>>> import numpy as np
>>> np.set_printoptions(suppress=True, linewidth=140)
>>> rng = np.random.default_rng(92)
>>> t = rng.uniform(0, 2 * np.pi, 26)
>>> O, _ = np.linalg.qr(np.array([[-1.4, -0.7], [0.3, 1.4], [-0.3, 0.3]]))
>>> K = 5 * np.c_[np.cos(t), np.sin(t)] @ O.T
>>> K.round(1) + 0
array([[ 4.2,  1.9,  1.9],
       [-4.5, -1.2, -1.8],
       [ 2.3, -4.3, -0.9],
       [ 1.9, -4.5, -1.1],
       [-4.8, -0.1, -1.4],
       [-2.5,  4.2,  0.8],
       [-4.8,  0. , -1.4],
       [-4.8,  0.9, -1.1],
       [ 3.6,  2.8,  2.1],
       [-4.8, -0.2, -1.5],
       [-3.3, -3.2, -2.1],
       [-2. , -4.1, -2.1],
       [ 4.8, -1.1,  1. ],
       [ 4. , -3. ,  0.1],
       [ 4.5, -2.1,  0.5],
       [ 2.5,  3.8,  2.1],
       [ 1.7, -4.6, -1.2],
       [-4.8,  0.2, -1.3],
       [ 4.8, -0.9,  1.1],
       [ 3.6, -3.5, -0.2],
       [-0.9,  4.7,  1.4],
       [-4.8,  1.2, -0.9],
       [-0.4,  4.7,  1.6],
       [ 4.7,  0.4,  1.5],
       [ 0. , -4.7, -1.7],
       [-0.6, -4.6, -1.8]])
>>> # rank 2
>>> Uu, sv, VT = np.linalg.svd(K, full_matrices=False)
>>> (sv > 1e-8).sum()
np.int64(2)
>>> np.round(Uu.T @ K @ VT.T, 1) + 0
array([[19.3,  0. ,  0. ],
       [ 0. , 16.6,  0. ],
       [ 0. ,  0. ,  0. ]])
>>> other = np.array([[5, 4, 2, 1], [2, 0, 3, 3], [0, 5, 1, 0], [3, 3, 0, 4]])
>>> F = other - other.T
>>> F
array([[ 0,  2,  2, -2],
       [-2,  0, -2,  0],
       [-2,  2,  0,  0],
       [ 2,  0,  0,  0]])
>>> z = rng.permutation(4)
>>> z
array([0, 1, 2, 3])
>>> other = F[z][:, z]
>>> other
array([[ 0,  2,  2, -2],
       [-2,  0, -2,  0],
       [-2,  2,  0,  0],
       [ 2,  0,  0,  0]])
>>> W0 = np.array([[0, 0, 0], [0, -2, 0], [0, 0, 2]])
>>> W1 = np.array([[3, 2, 2, 3], [0, 2, 0, 0], [1, 2, 3, 0]])
>>> coef = np.array([5, -3, 1, 1])
>>> H = np.maximum(K @ W1 + coef, 0)
>>> np.round((H > 0).mean(axis=0), 1)
array([0.6, 0.4, 0.5, 0.5])
>>> Z = np.array([[0, 0], [2, 5], [3, 5], [2, 4]])
>>> (H @ Z).round(6).argmax(axis=1)
array([1, 0, 1, 1, 0, 1, 0, 0, 1, 0, 0, 0, 1, 1, 1, 1, 1, 0, 1, 1, 1, 0, 1, 1, 1, 0])
>>> W1 @ Z
array([[16, 32],
       [ 4, 10],
       [13, 25]])
>>> np.abs(np.diag(np.linalg.qr(W0)[1])) > 1e-9
array([False,  True,  True])
>>> np.linalg.lstsq(W0[:-1].T, W0[-1])[2]
np.int32(1)
>>> np.round(np.trace(np.linalg.pinv(W0) @ W0), 1)
np.float64(2.0)
>>> np.unique(W0.round(6), axis=0).shape
(3, 3)
>>> arr = np.array([[1, -1, 1, -1, -1, 1, -1, 1], [1, -1, -1, 1, -1, 1, 1, -1]])
>>> arr
array([[ 1, -1,  1, -1, -1,  1, -1,  1],
       [ 1, -1, -1,  1, -1,  1,  1, -1]])
>>> # column 4 repeats column 1
>>> other = arr / np.linalg.norm(arr, axis=1, keepdims=True)
>>> cov = other @ other.T
>>> cov[0].round(1) + 0
array([1., 0.])
>>> np.argwhere(np.triu(np.abs(cov) > 0.95, 1))
array([], shape=(0, 2), dtype=int64)
>>> np.degrees(np.arccos(np.clip(cov[0, 1], -1, 1)))
np.float64(90.0)
>>> (cov - 2 * np.eye(2)).round(6).argmax(axis=1)
array([1, 0])
>>> (np.abs(cov) > 0.9).astype(int)
array([[1, 0],
       [0, 1]])
>>> M = np.load("run17.npy")
>>> M
array([[ 2, -6,  0, -7],
       [ 7,  1, -8, -4],
       [-4,  5,  2,  4]])
>>> other = M / np.linalg.norm(M, axis=1)
Traceback (most recent call last):
  File "<python-input-42>", line 1, in <module>
    other = M / np.linalg.norm(M, axis=1)
            ~~^~~~~~~~~~~~~~~~~~~~~~~~~~~
ValueError: operands could not be broadcast together with shapes (3,4) (3,) 
>>> other = M / np.linalg.norm(M, axis=1, keepdims=True)
>>> cov = other @ other.T
>>> np.round(np.degrees(np.arccos(np.clip(cov[1, 2], -1, 1))), 1)
np.float64(128.1)
>>> np.argwhere(np.triu(np.abs(cov) > 0.95, 1))
array([], shape=(0, 2), dtype=int64)
>>> np.round(np.linalg.norm(other, axis=1), 1)
array([1., 1., 1.])
>>> cov.round(1)
array([[ 1. ,  0.3, -0.9],
       [ 0.3,  1. , -0.6],
       [-0.9, -0.6,  1. ]])
>>> np.diff(M, axis=0)
array([[  5,   7,  -8,   3],
       [-11,   4,  10,   8]])
>>> round(np.linalg.norm(M), 1)
np.float64(16.7)
>>> M.shape
(3, 4)
>>> np.linalg.rank(M)
Traceback (most recent call last):
  File "<python-input-52>", line 1, in <module>
    np.linalg.rank(M)
    ^^^^^^^^^^^^^^
AttributeError: module 'numpy.linalg' has no attribute 'rank'
>>> np.count_nonzero(M)
np.int64(11)
>>> np.round(np.linalg.svd(M, compute_uv=False), 1)
array([14.1,  8.7,  1.9])
>>> np.zeros(3, 4)
Traceback (most recent call last):
  File "<python-input-55>", line 1, in <module>
    np.zeros(3, 4)
    ~~~~~~~~^^^^^^
TypeError: Cannot interpret '4' as a data type
>>> np.linalg.matrix_rank(M)
np.int64(3)
>>> np.round(M.mean(axis=0), 1)
array([ 1.7,  0. , -2. , -2.3])
>>> O, V = np.linalg.qr(F[:, :2])[0], np.linalg.qr(F[:, 2:])[0]
>>> sv = np.linalg.svd(O.T @ V, compute_uv=False)
>>> np.round(np.degrees(np.arccos(sv.clip(0, 1))), 1)
array([31.7, 58.3])
>>> round(np.linalg.norm(O @ O.T - V @ V.T, 2), 1)
np.float64(0.9)
>>> t = np.radians(30)
>>> r_ = np.eye(4)
>>> r_[3, 3] = r_[0, 0] = np.cos(t)
>>> r_[3, 0], r_[0, 3] = -np.sin(t), np.sin(t)
>>> r_.round(1)
array([[ 0.9,  0. ,  0. ,  0.5],
       [ 0. ,  1. ,  0. ,  0. ],
       [ 0. ,  0. ,  1. ,  0. ],
       [-0.5,  0. ,  0. ,  0.9]])
>>> other = M @ r_.T
>>> np.round(np.abs(other - M).max(axis=0), 1)
array([3.8, 0. , 0. , 3. ])
>>> np.round(np.linalg.det(r_), 1), round(float(np.trace(r_)), 1)
(np.float64(1.0), 3.7)
>>> other.round(1)
array([[-1.8, -6. ,  0. , -7.1],
       [ 4.1,  1. , -8. , -7. ],
       [-1.5,  5. ,  2. ,  5.5]])
>>> np.round(np.linalg.svd(M, compute_uv=False), 1), np.round(np.linalg.svd(other, compute_uv=False), 1)
(array([14.1,  8.7,  1.9]), array([14.1,  8.7,  1.9]))
>>> A = np.loadtxt("layer19.csv", delimiter=",")
>>> A
array([[ 1.,  1., -1.],
       [-1.,  1.,  1.],
       [ 1., -1.,  1.]])
>>> other = A[0, 0] * A[1:] - np.outer(A[1:, 0], A[0])
>>> other
array([[ 0.,  2.,  0.],
       [ 0., -2.,  2.]])
>>> A[:, 0] / A[0, 0]
array([ 1., -1.,  1.])
>>> A @ np.ones(3)
array([1., 1., 1.])
>>> np.sort(np.abs(np.fft.fft(A[0]))), np.round(np.sort(np.linalg.svd(A, compute_uv=False)), 1)
(array([1., 2., 2.]), array([1., 2., 2.]))
>>> other = np.linalg.inv(A)
>>> round(float(np.linalg.slogdet(A)[0]), 1)
1.0
>>> round(np.linalg.cond(A), 1)
np.float64(2.0)
>>> np.round(np.linalg.inv(other), 1)
array([[ 1.,  1., -1.],
       [-1.,  1.,  1.],
       [ 1., -1.,  1.]])
>>> O, r_ = np.linalg.qr(A)
>>> np.round(O @ r_, 1)
array([[ 1.,  1., -1.],
       [-1.,  1.,  1.],
       [ 1., -1.,  1.]])
>>> np.round(O.T @ O, 1) + 0
array([[1., 0., 0.],
       [0., 1., 0.],
       [0., 0., 1.]])
>>> np.round(abs(r_[0, 0]), 1), round(float(np.linalg.norm(A[:, 0])), 1)
(np.float64(1.7), 1.7)
>>> O.shape, r_.shape
((3, 3), (3, 3))
>>> r_.round(1)
array([[-1.7,  0.6,  0.6],
       [ 0. , -1.6,  0.8],
       [ 0. ,  0. ,  1.4]])
>>> np.round(np.abs(np.diag(r_)), 1)
array([1.7, 1.6, 1.4])
>>> feats = np.array([[-1, 0, 0], [-3, 0, 0], [-2, 3, 1]])
>>> # looks like rank 2
>>> def softmax(z):
...     e = np.exp(z - z.max(axis=-1, keepdims=True))
...     return e / e.sum(axis=-1, keepdims=True)
... 
>>> np.round(softmax(feats[1] + 4), 1) + 0
array([0. , 0.5, 0.5])
>>> att = feats @ feats.T / np.sqrt(3)
>>> np.round(softmax(att + np.triu(np.full(att.shape, -np.inf), 1)), 1) + 0
array([[1., 0., 0.],
       [0., 1., 0.],
       [0., 0., 1.]])
>>> softmax(att).round(6).argmax(axis=1)
array([1, 1, 2])
>>> Z = np.array([[3, -1, 2], [-3, 3, -2], [2, -2, 4]])
>>> mat = (rng.random((11, 3)) < 0.25) @ Z
>>> mat
array([[ 0,  0,  0],
       [ 2, -2,  4],
       [ 0,  2,  0],
       [ 2, -2,  4],
       [ 2, -2,  4],
       [-1,  1,  2],
       [-3,  3, -2],
       [ 2, -2,  4],
       [ 0,  0,  0],
       [ 0,  0,  0],
       [ 0,  0,  0]])
>>> # rows 1 and 3 are equal
>>> u = np.array([-3, 8, -8])
>>> np.convolve(mat[3], u)
array([ -6,  22, -44,  48, -32])
>>> np.array([np.convolve(row, u, "same") for row in mat])
array([[  0,   0,   0],
       [ 22, -44,  48],
       [ -6,  16, -16],
       [ 22, -44,  48],
       [ 22, -44,  48],
       [-11,  10,   8],
       [-33,  54, -40],
       [ 22, -44,  48],
       [  0,   0,   0],
       [  0,   0,   0],
       [  0,   0,   0]])
>>> np.polyval(u, mat[3])
array([ -4, -36, -24])
>>> other = np.c_[mat[:, :2] @ np.array([[3, -3], [-3, -1]]), np.array([3, 2, 3, 2, 1, 0, 1, 1, 0, 1, 1])]
>>> other
array([[  0,   0,   3],
       [ 12,  -4,   2],
       [ -6,  -2,   3],
       [ 12,  -4,   2],
       [ 12,  -4,   1],
       [ -6,   2,   0],
       [-18,   6,   1],
       [ 12,  -4,   1],
       [  0,   0,   0],
       [  0,   0,   1],
       [  0,   0,   1]])
>>> np.round(np.linalg.lstsq(mat, other[:, 0])[0], 1) + 0
array([ 3., -3.,  0.])
>>> np.linalg.matrix_rank(other)
np.int64(3)
>>> O, V = np.linalg.qr(mat[:, :2])[0], np.linalg.qr(mat[:, 2:])[0]
>>> sv = np.linalg.svd(O.T @ V, compute_uv=False)
>>> round(np.linalg.norm(O @ O.T - V @ V.T, 2), 1)
np.float64(1.0)
>>> sv.round(1)
array([0.8])
>>> (sv > 0.9).sum()
np.int64(0)
>>> Xs = (mat - mat.mean(axis=0)) / mat.std(axis=0)
>>> np.argwhere(np.abs(Xs) > 2)
array([[6, 0]])
>>> np.round(Xs.std(axis=0), 1)
array([1., 1., 1.])
>>> coef = np.linalg.lstsq(np.delete(Xs, 0, axis=1), Xs[:, 0])[0]
>>> coef.round(1)
array([-0.7,  0.2])
>>> round(1 - np.var(Xs[:, 0] - np.delete(Xs, 0, axis=1) @ coef), 1)
np.float64(0.9)
>>> P = mat @ np.linalg.solve(mat.T @ mat, mat.T)
>>> P.round(1) + 0
array([[ 0. ,  0. ,  0. ,  0. ,  0. ,  0. ,  0. ,  0. ,  0. ,  0. ,  0. ],
       [ 0. ,  0.2,  0. ,  0.2,  0.2,  0.1, -0.1,  0.2,  0. ,  0. ,  0. ],
       [ 0. ,  0. ,  1. ,  0. ,  0. ,  0. ,  0. ,  0. ,  0. ,  0. ,  0. ],
       [ 0. ,  0.2,  0. ,  0.2,  0.2,  0.1, -0.1,  0.2,  0. ,  0. ,  0. ],
       [ 0. ,  0.2,  0. ,  0.2,  0.2,  0.1, -0.1,  0.2,  0. ,  0. ,  0. ],
       [ 0. ,  0.1,  0. ,  0.1,  0.1,  0.6,  0.4,  0.1,  0. ,  0. ,  0. ],
       [ 0. , -0.1,  0. , -0.1, -0.1,  0.4,  0.6, -0.1,  0. ,  0. ,  0. ],
       [ 0. ,  0.2,  0. ,  0.2,  0.2,  0.1, -0.1,  0.2,  0. ,  0. ,  0. ],
       [ 0. ,  0. ,  0. ,  0. ,  0. ,  0. ,  0. ,  0. ,  0. ,  0. ,  0. ],
       [ 0. ,  0. ,  0. ,  0. ,  0. ,  0. ,  0. ,  0. ,  0. ,  0. ,  0. ],
       [ 0. ,  0. ,  0. ,  0. ,  0. ,  0. ,  0. ,  0. ,  0. ,  0. ,  0. ]])
